$ ipython --no-banner

In [1]: import numpy as np

In [2]: from numpy import linalg as LA

In [3]: np.set_printoptions(suppress=True, linewidth=120)

In [4]: W2 = np.array([[2, -2, 3, 1, 2, -3, 0],
   ...:     [0, 2, 0, 2, 3, -3, 3],
   ...:     [3, -3, 0, -3, 3, -2, 2]])

In [5]: F = np.repeat(W2, 28 // 3, axis=0)

In [6]: rng = np.random.default_rng(96)

In [7]: F = F + 0.1 * rng.normal(size=F.shape)

In [8]: F.round(1) + 0
Out[8]: 
array([[ 1.9, -1.9,  2.9,  0.8,  2. , -2.8, -0.1],
       [ 2.1, -2.1,  2.9,  1.1,  2.1, -3. ,  0. ],
       [ 2. , -1.9,  3.1,  1. ,  2.1, -2.9, -0.2],
       [ 2. , -2. ,  3.1,  1.1,  2.1, -3. ,  0.1],
       [ 1.9, -1.8,  3.1,  1. ,  2. , -3. , -0.1],
       [ 1.9, -2. ,  3. ,  1. ,  2. , -3. , -0.2],
       [ 2.1, -2.1,  3.1,  1.2,  2. , -3.2,  0.1],
       [ 2.1, -1.9,  2.9,  1. ,  1.8, -3.2, -0.1],
       [ 1.9, -1.9,  3. ,  1.1,  1.9, -3.2,  0.2],
       [ 0. ,  1.9,  0. ,  2. ,  3. , -2.9,  2.9],
       [ 0. ,  1.9,  0.1,  1.9,  3. , -3.1,  2.8],
       [ 0.1,  2.1, -0.1,  2.1,  2.9, -3.1,  3. ],
       [ 0. ,  1.9,  0.1,  1.9,  3. , -3.1,  2.8],
       [ 0.1,  2. ,  0. ,  2.1,  3. , -3. ,  3.1],
       [ 0.1,  1.9,  0.1,  2. ,  3. , -3.1,  3. ],
       [-0.2,  2. ,  0. ,  1.9,  2.9, -2.9,  3. ],
       [-0.1,  1.9,  0.1,  1.9,  3. , -2.8,  3.1],
       [-0.2,  1.8, -0.1,  2.1,  3. , -3. ,  3. ],
       [ 3. , -2.9,  0. , -3.1,  3.1, -2.2,  2. ],
       [ 3.2, -3.1, -0.1, -3.1,  3.1, -2. ,  2. ],
       [ 2.9, -3.1,  0.2, -3.1,  3. , -2. ,  2.1],
       [ 3. , -3. ,  0. , -3. ,  2.9, -2.1,  2.1],
       [ 3. , -3. , -0.1, -3. ,  2.9, -2. ,  2.2],
       [ 3.1, -3. , -0.2, -3. ,  2.9, -2. ,  2. ],
       [ 3. , -3. ,  0.1, -3. ,  3. , -2. ,  1.9],
       [ 3. , -3. , -0.1, -3. ,  3.1, -1.9,  2.1],
       [ 3. , -3. , -0.1, -3. ,  3.1, -2. ,  2.1]])

In [9]: labels = F[:, 3] > np.median(F[:, 3])

In [10]: f = F[labels].mean(axis=0) - F[~labels].mean(axis=0)

In [11]: labels.astype(int)
Out[11]: array([0, 1, 0, 1, 0, 0, 1, 0, 1, 1, 1, 1, 1, 1, 1, 1, 1, 1, 0, 0, 0, 0, 0, 0, 0, 0, 0])

In [12]: out = np.c_[F[:, :5] @ np.array([[0, 0, 0, -1, -2],
    ...:     [0, 1, 1, 0, 0],
    ...:     [-2, 1, 1, -1, 1],
    ...:     [-2, 0, 1, -2, -1],
    ...:     [2, -2, 0, 2, 1]]), np.array([-1, -2, 0, 1, 0, 3, -3, -1, -1, 3, 3, 3, -2, -1, 3, -3, -2, 2, 0, 3, -2, 1, 2, -1, -3, 1, 2])]

In [13]: out.round(1) + 0
Out[13]: 
array([[-3.6, -2.9,  1.9, -2.5,  0.2, -1. ],
       [-3.8, -3.3,  1.9, -3. , -0.3, -2. ],
       [-3.9, -3. ,  2.1, -2.8,  0.3,  0. ],
       [-4.2, -3.2,  2.2, -3.2,  0. ,  1. ],
       [-4.2, -2.8,  2.3, -3. ,  0.3,  0. ],
       [-4. , -3. ,  2. , -2.9,  0.1,  3. ],
       [-4.5, -3.1,  2.2, -3.5, -0.2, -3. ],
       [-4.2, -2.6,  2. , -3.4, -0.6, -1. ],
       [-4.4, -2.8,  2.2, -3.3, -0.1, -1. ],
       [ 2.1, -4.1,  3.8,  2.1,  1. ,  3. ],
       [ 2.1, -4.1,  3.9,  2.2,  1.2,  3. ],
       [ 1.9, -3.8,  4.1,  1.7,  0.5,  3. ],
       [ 2.1, -4.1,  3.8,  2.2,  1.2, -2. ],
       [ 1.8, -4. ,  4. ,  1.8,  0.7, -1. ],
       [ 1.9, -4. ,  4. ,  1.8,  0.8,  3. ],
       [ 2.1, -3.9,  3.9,  2.3,  1.5, -3. ],
       [ 2.1, -4. ,  3.8,  2.2,  1.2, -2. ],
       [ 2. , -4.2,  3.8,  2.1,  1.2,  2. ],
       [12.2, -9. , -6. ,  9.3,  0.3,  0. ],
       [12.5, -9.4, -6.2,  9.2, -0.4,  3. ],
       [11.8, -8.9, -5.9,  9. ,  0.4, -2. ],
       [11.7, -8.8, -6. ,  8.7, -0.1,  1. ],
       [12.2, -9. , -6.2,  9.1, -0.1,  2. ],
       [12.3, -9.1, -6.2,  9. , -0.5, -1. ],
       [11.9, -8.9, -5.9,  9. ,  0.1, -3. ],
       [12.2, -9.2, -6. ,  9.2,  0.1,  1. ],
       [12.3, -9.3, -6.1,  9.2,  0. ,  2. ]])

In [14]: LA.matrix_rank(np.c_[F, out])
Out[14]: np.int64(8)

In [15]: LA.matrix_rank(out)
Out[15]: np.int64(5)

In [16]: Xs = out - out.mean(axis=0)

In [17]: left, sigma, Vt = LA.svd(Xs, full_matrices=False)

In [18]: np.abs(Vt[0]).argmax()
Out[18]: np.int64(0)

In [19]: np.abs(left[:, 0]).argmax()
Out[19]: np.int64(19)

In [20]: x0 = np.array([3, -1, -2, -5, 3, -1, 1])

In [21]: target = F @ x0

In [22]: b, lr = np.zeros(7), 1 / LA.norm(F, 2) ** 2

In [23]: for i in range(6):
    ...:     b -= lr * F.T @ (F @ b - target)
    ...:     if i % 2 == 0: print(i, round(LA.norm(F @ b - target), 1))
    ...: 
0 47.9
2 24.2
4 14.0

In [24]: b.round(1)
Out[24]: array([ 2.4, -2.5, -1.2, -3.7,  2.2, -0.7,  2. ])

In [25]: np.round(LA.cond(F), 1)
Out[25]: np.float64(75.2)

In [26]: m1 = np.loadtxt("arr.csv", delimiter=",")

In [27]: m1.round(1) + 0
Out[27]: 
array([[ 0.7,  0.6,  0. ,  0.5, -1. ,  0.4, -0.8, -1.1],
       [-0.3,  0. , -1.1,  0.4, -0.3, -1.6, -0.2, -0.1],
       [-0.2,  0.7,  0.2, -0.8, -0.8, -0.2,  1.4, -0.5],
       [-0.6,  0.6,  0.6, -0.3, -0.9, -0.2, -0.8,  1.2],
       [ 0. ,  1.5,  0.4,  0.3,  1.1, -0.5, -0.1, -0.2],
       [ 0.6,  0.3, -0.8, -1.6,  0.3,  0.1, -0.6,  0. ],
       [ 1.7, -0.1,  0.4,  0.2, -0.1, -0.6,  0.4,  0.7],
       [ 0.1,  0.7, -1.2,  0.6, -0.1,  0.9,  0.5,  0.8]])

In [28]: np.round(m1 @ m1.T, 1) + 0
Out[28]: 
array([[4., 0., 0., 0., 0., 0., 0., 0.],
       [0., 4., 0., 0., 0., 0., 0., 0.],
       [0., 0., 4., 0., 0., 0., 0., 0.],
       [0., 0., 0., 4., 0., 0., 0., 0.],
       [0., 0., 0., 0., 4., 0., 0., 0.],
       [0., 0., 0., 0., 0., 4., 0., 0.],
       [0., 0., 0., 0., 0., 0., 4., 0.],
       [0., 0., 0., 0., 0., 0., 0., 4.]])

In [29]: np.round(LA.norm(m1, axis=0), 1)
Out[29]: array([2., 2., 2., 2., 2., 2., 2., 2.])

In [30]: labels = rng.permutation(8)

In [31]: labels
Out[31]: array([6, 0, 2, 4, 5, 3, 7, 1])

In [32]: out = m1[labels][:, labels]

In [33]: np.round(np.diag(out), 1) + 0
Out[33]: array([ 0.4,  0.7,  0.2,  1.1,  0.1, -0.3,  0.8,  0. ])

In [34]: out.round(1) + 0
Out[34]: 
array([[ 0.4,  1.7,  0.4, -0.1, -0.6,  0.2,  0.7, -0.1],
       [-0.8,  0.7,  0. , -1. ,  0.4,  0.5, -1.1,  0.6],
       [ 1.4, -0.2,  0.2, -0.8, -0.2, -0.8, -0.5,  0.7],
       [-0.1,  0. ,  0.4,  1.1, -0.5,  0.3, -0.2,  1.5],
       [-0.6,  0.6, -0.8,  0.3,  0.1, -1.6,  0. ,  0.3],
       [-0.8, -0.6,  0.6, -0.9, -0.2, -0.3,  1.2,  0.6],
       [ 0.5,  0.1, -1.2, -0.1,  0.9,  0.6,  0.8,  0.7],
       [-0.2, -0.3, -1.1, -0.3, -1.6,  0.4, -0.1,  0. ]])

In [35]: np.round(np.trace(out), 1)
Out[35]: np.float64(2.9)

In [36]: M = rng.normal(size=(27, 3))

In [37]: M = 10 * M / LA.norm(M, axis=1, keepdims=True)

In [38]: M.round(1)
Out[38]: 
array([[ 3.5, -3.5, -8.7],
       [ 3.8, -8.7, -3.2],
       [-6.3, -7.7,  1.1],
       [ 4.5,  8.9,  0.3],
       [-2.3,  8.7, -4.4],
       [ 5.6, -8.2,  1. ],
       [ 8. ,  1.3,  5.8],
       [ 7. ,  7. , -1.4],
       [ 3. , -2.3, -9.3],
       [-2. ,  4.1, -8.9],
       [ 6.6, -2.9, -6.9],
       [-3.3, -8.9,  3.2],
       [-6.5, -7.3, -1.9],
       [ 9.7, -2.4, -0.5],
       [-5.5, -8. ,  2.5],
       [ 1.5,  7.2, -6.8],
       [-0.7, -3.9,  9.2],
       [-9.2,  1.9,  3.4],
       [-1.1, -7.9, -6.1],
       [-7.9,  0.7, -6.1],
       [-4.7,  8.3, -2.9],
       [ 5.9,  1.3,  7.9],
       [ 3.3, -7.3, -6. ],
       [-8.3,  5.3,  1.4],
       [ 7.1, -2.6, -6.6],
       [ 4.1,  4. , -8.2],
       [ 8.2, -3.2, -4.7]])

In [39]: t = np.radians(60)

In [40]: R = np.eye(3)

In [41]: R[0, 0] = R[1, 1] = np.cos(t)

In [42]: R[0, 1], R[1, 0] = -np.sin(t), np.sin(t)

In [43]: R.round(1)
Out[43]: 
array([[ 0.5, -0.9,  0. ],
       [ 0.9,  0.5,  0. ],
       [ 0. ,  0. ,  1. ]])

In [44]: out = M @ R.T

In [45]: out.round(1)
Out[45]: 
array([[ 4.8,  1.3, -8.7],
       [ 9.4, -1.1, -3.2],
       [ 3.5, -9.3,  1.1],
       [-5.5,  8.4,  0.3],
       [-8.7,  2.3, -4.4],
       [ 9.9,  0.8,  1. ],
       [ 2.9,  7.6,  5.8],
       [-2.6,  9.6, -1.4],
       [ 3.4,  1.4, -9.3],
       [-4.6,  0.3, -8.9],
       [ 5.8,  4.3, -6.9],
       [ 6.1, -7.3,  3.2],
       [ 3.1, -9.3, -1.9],
       [ 6.9,  7.2, -0.5],
       [ 4.2, -8.7,  2.5],
       [-5.5,  4.9, -6.8],
       [ 3. , -2.6,  9.2],
       [-6.2, -7. ,  3.4],
       [ 6.3, -4.9, -6.1],
       [-4.5, -6.5, -6.1],
       [-9.6,  0.1, -2.9],
       [ 1.8,  5.8,  7.9],
       [ 8. , -0.8, -6. ],
       [-8.8, -4.6,  1.4],
       [ 5.8,  4.8, -6.6],
       [-1.4,  5.5, -8.2],
       [ 6.9,  5.5, -4.7]])

In [46]: round(float(LA.det(R)), 1), np.trace(R)
Out[46]: (1.0, np.float64(2.0))

In [47]: np.round(np.abs(out - M).max(axis=0), 1)
Out[47]: array([10. ,  9.9,  0. ])

In [48]: np.allclose(LA.norm(M, axis=1), LA.norm(out, axis=1))
Out[48]: True

In [49]: np.round(LA.svd(M, compute_uv=False), 1), np.round(LA.svd(out, compute_uv=False), 1)
Out[49]: (array([31.9, 31.2, 26.6]), array([31.9, 31.2, 26.6]))

In [50]: E = np.load("out18.npy")

In [51]: E
Out[51]: 
array([[2., 2., 0., 0., 0., 0., 0., 0., 0., 0.],
       [2., 1., 2., 0., 0., 0., 0., 0., 0., 0.],
       [0., 2., 2., 2., 0., 0., 0., 0., 0., 0.],
       [0., 0., 2., 0., 2., 0., 0., 0., 0., 0.],
       [0., 0., 0., 2., 8., 2., 0., 0., 0., 0.],
       [0., 0., 0., 0., 2., 6., 2., 0., 0., 0.],
       [0., 0., 0., 0., 0., 2., 9., 2., 0., 0.],
       [0., 0., 0., 0., 0., 0., 2., 6., 2., 0.],
       [0., 0., 0., 0., 0., 0., 0., 2., 0., 2.],
       [0., 0., 0., 0., 0., 0., 0., 0., 2., 7.]])

In [52]: x0 = np.array([0, -2, -2, 3, 2, 4, -3, 4, -5, 1])

In [53]: target = E @ x0

In [54]: b, lr = np.zeros(10), 1 / LA.norm(E, 2) ** 2

In [55]: for i in range(200):
    ...:     b -= lr * E.T @ (E @ b - target)
    ...:     if i % 50 == 0: print(i, round(LA.norm(E @ b - target), 1))
    ...: 
0 22.0
50 4.4
100 2.8
150 1.9

In [56]: b.round(1)
Out[56]: array([-0.9, -0.9, -2. ,  1.9,  2.3,  3.9, -2.9,  3.8, -4.2,  0.8])

In [57]: d = LA.norm(M[:, None] - M[None], axis=-1)

In [58]: np.unravel_index(d.round(6).argmax(), d.shape)
Out[58]: (np.int64(2), np.int64(7))

In [59]: K = np.load("a.npy")

In [60]: K
Out[60]: 
array([[ 0, -2, -1,  3],
       [-1, -3, -3,  0],
       [ 2,  0,  0, -1],
       [ 1,  3, -2, -3]])

In [61]: W1 = np.array([[2, 3, 5, 2], [6, 9, 8, 8], [5, 0, 3, 1], [3, 8, 3, 8]])

In [62]: b = np.array([2, -5, -2, -3])

In [63]: hid = np.maximum(K @ W1 + b, 0)

In [64]: hid
Out[64]: 
array([[ 0,  1,  0,  4],
       [ 0,  0,  0,  0],
       [ 3,  0,  5,  0],
       [ 3,  1, 12,  0]])

In [65]: W2 = np.array([[-3, 2], [2, 0], [3, -1], [-2, 3]])

In [66]: (hid @ W2).round(6).argmax(axis=1)
Out[66]: array([1, 0, 0, 0])

In [67]: hid @ W2
Out[67]: 
array([[-6, 12],
       [ 0,  0],
       [ 6,  1],
       [29, -6]])
